$ ipython --no-banner

In [1]: import numpy as np

In [2]: import numpy.linalg as la

In [3]: np.set_printoptions(precision=3, suppress=True, linewidth=120, sign=" ")

In [4]: K = np.loadtxt("x.csv", delimiter=",")

In [5]: print(K)
[[ 1.7  0.4  1.  -0.4 -1.1  0.5 -0.7 -1.2  2.7  1.4  0.2]
 [-0.6 -2.3 -1.9 -2.1  1.6  0.8  1.5 -0.2 -0.2 -0.8  0.2]
 [ 0.   0.1  0.1 -1.5  1.  -0.8 -0.2  0.9  1.4 -2.1 -0.1]
 [ 1.1  0.5  0.8  0.1  0.3  1.2  1.3 -0.5 -1.1 -0.1 -1.2]
 [ 1.6  0.4  0.9 -0.2  1.   0.3  1.4  1.4 -0.2  0.6 -0.7]
 [-3.3 -0.1  0.3  0.1  0.3 -0.1 -1.6 -0.7 -0.6  1.   0. ]
 [-0.9  0.4 -1.1 -0.3 -2.  -0.7 -0.1 -0.8 -0.4  1.   1.1]
 [-1.9 -0.5  0.4  0.9  0.2 -1.  -0.1 -0.6 -0.3 -0.4 -0.1]
 [ 0.4 -0.4  1.7  1.1  0.1 -1.1 -0.6  0.4 -1.6  1.4 -1.1]
 [ 1.4  0.2 -0.3  1.   0.2  0.  -1.8  0.3 -0.8 -1.  -1.1]
 [-0.2 -0.5 -1.   0.2  0.4 -0.9 -1.9 -0.6 -1.2 -0.3 -2. ]
 [-2.3  0.6 -0.3  1.6 -0.3 -0.7 -0.1  1.4  0.   0.1  0.6]
 [ 0.5 -2.  -0.2 -1.2  0.5 -0.9 -0.6  0.3  0.5 -0.2 -0.1]
 [ 1.8 -1.1 -0.2 -0.7  0.1 -0.3 -0.1  0.   0.1 -0.8  0.2]
 [ 0.6  0.1 -0.6  0.7 -0.6  0.9 -0.2  0.5  0.2  0.1 -1.3]
 [-0.3 -0.9 -0.6  1.1  0.3  0.1  0.   0.6 -0.2  0.  -1.1]
 [ 0.5 -2.3  2.9  0.2  0.4 -0.3 -0.2  0.3  0.3  1.7 -0.3]
 [ 0.6 -0.7  1.1 -0.7 -0.2  0.2  0.6  0.1 -0.9  1.  -0.5]
 [ 1.5  0.4  0.8  1.   0.5  0.  -0.1  0.3 -0.4 -0.7 -1.2]
 [-0.2 -0.5 -0.9  1.2  0.8  0.7  0.5  0.2 -0.6 -1.1  1.5]
 [-0.8  0.8 -0.7 -0.9 -1.1  1.4  0.9  0.9 -0.3 -2.3 -0.5]
 [ 0.9  0.2 -0.5 -0.6 -1.5 -0.1 -0.2 -0.3 -0.1  0.2 -2.4]
 [-0.4  0.1  1.8  1.4 -0.7 -0.4 -1.2  0.6 -0.4 -0.2 -0.8]
 [ 0.6 -0.2 -1.2 -2.1 -0.5 -2.1  1.3 -0.9 -0.4  1.3 -1.4]
 [-0.1 -0.6 -1.2  0.  -1.  -0.9  0.7 -0.1  0.  -1.5  1.5]
 [ 0.5 -0.9 -0.7 -0.8  3.3  0.7  0.   0.6  2.1  0.9 -0.1]
 [-0.2  0.5  0.7  0.2  1.3 -0.3 -0.5 -0.9  1.1  2.7  1.3]
 [-1.1 -0.2  1.6  1.6  1.4 -0.3  0.1 -0.6  0.6 -0.4 -0.3]
 [ 0.1 -2.1 -0.3 -0.9  0.3  0.2 -0.5  2.7  0.1  1.3 -1. ]
 [-2.2  0.4  0.1 -0.6  1.3  0.8  1.2 -0.2  0.  -0.6 -1.3]
 [ 2.  -0.6 -1.   0.  -0.3  0.   0.9 -0.3 -0.6 -1.2  1.2]
 [ 2.2 -0.9  0.1  1.7 -1.8 -0.1 -0.6  0.   1.  -0.9  0.1]
 [-1.7 -0.4 -0.8 -1.1 -0.5  0.2  0.6 -1.  -0.7  1.1  0.9]
 [-0.5  0.  -0.2  1.4  1.4 -1.1  0.9 -1.2 -1.7 -0.6  0.1]
 [-1.1  0.9 -0.9  0.9  0.7  2.2 -0.2 -0.6  1.  -1.1  0.2]
 [-1.4 -0.7 -1.2  0.   0.6 -0.5 -0.1  0.1  0.2  1.4 -1.7]
 [-0.2  0.  -0.6  0.3 -0.5 -1.7  0.  -0.8  0.9 -0.6 -1.2]
 [-0.2 -0.7  1.6 -0.9  1.  -0.3  0.9 -0.6 -1.1 -1.5 -0.6]
 [ 1.9 -0.5  0.1  0.3  0.7 -0.3 -1.1 -0.7  0.2 -2.4 -0.3]
 [-0.5 -0.6 -1.2  0.9 -0.2 -0.9 -2.9 -1.   1.4 -0.2  0.9]
 [ 0.6 -0.8 -1.6  0.8  0.4  0.2 -1.3  0.2  0.8 -0.5  0.5]
 [-4.5 -4.5 -7.5  0.   1.5 -2.   1.5  0.5 -3.  -0.5  8.5]
 [-0.6  0.1 -1.   0.7  1.3  0.  -0.8 -0.4  0.4  0.   0.8]
 [ 0.3  0.7 -1.1  0.1  0.   0.6  0.3  2.   0.1  1.3 -0.3]
 [ 0.5 -0.5  1.  -2.   0.1 -0.4  0.3  1.1  0.2 -0.2  0.8]
 [-0.9  0.4  1.1 -1.2  0.2  0.2  0.1 -0.2  2.  -1.4 -0.8]]

In [6]: proj = K @ la.solve(K.T @ K, K.T)

In [7]: print(np.allclose(proj @ proj, proj))
True

In [8]: print(np.round(la.eigvalsh(proj), 3) + 0)
[ 0.  0.  0.  0.  0.  0.  0.  0.  0.  0.  0.  0.  0.  0.  0.  0.  0.  0.  0.  0.  0.  0.  0.  0.  0.  0.  0.  0.  0.
  0.  0.  0.  0.  0.  0.  1.  1.  1.  1.  1.  1.  1.  1.  1.  1.  1.]

In [9]: print(np.round(proj @ K[:, 5], 3) + 0)
[ 0.5  0.8 -0.8  1.2  0.3 -0.1 -0.7 -1.  -1.1  0.  -0.9 -0.7 -0.9 -0.3  0.9  0.1 -0.3  0.2  0.   0.7  1.4 -0.1 -0.4
 -2.1 -0.9  0.7 -0.3 -0.3  0.2  0.8  0.  -0.1  0.2 -1.1  2.2 -0.5 -1.7 -0.3 -0.3 -0.9  0.2 -2.   0.   0.6 -0.4  0.2]
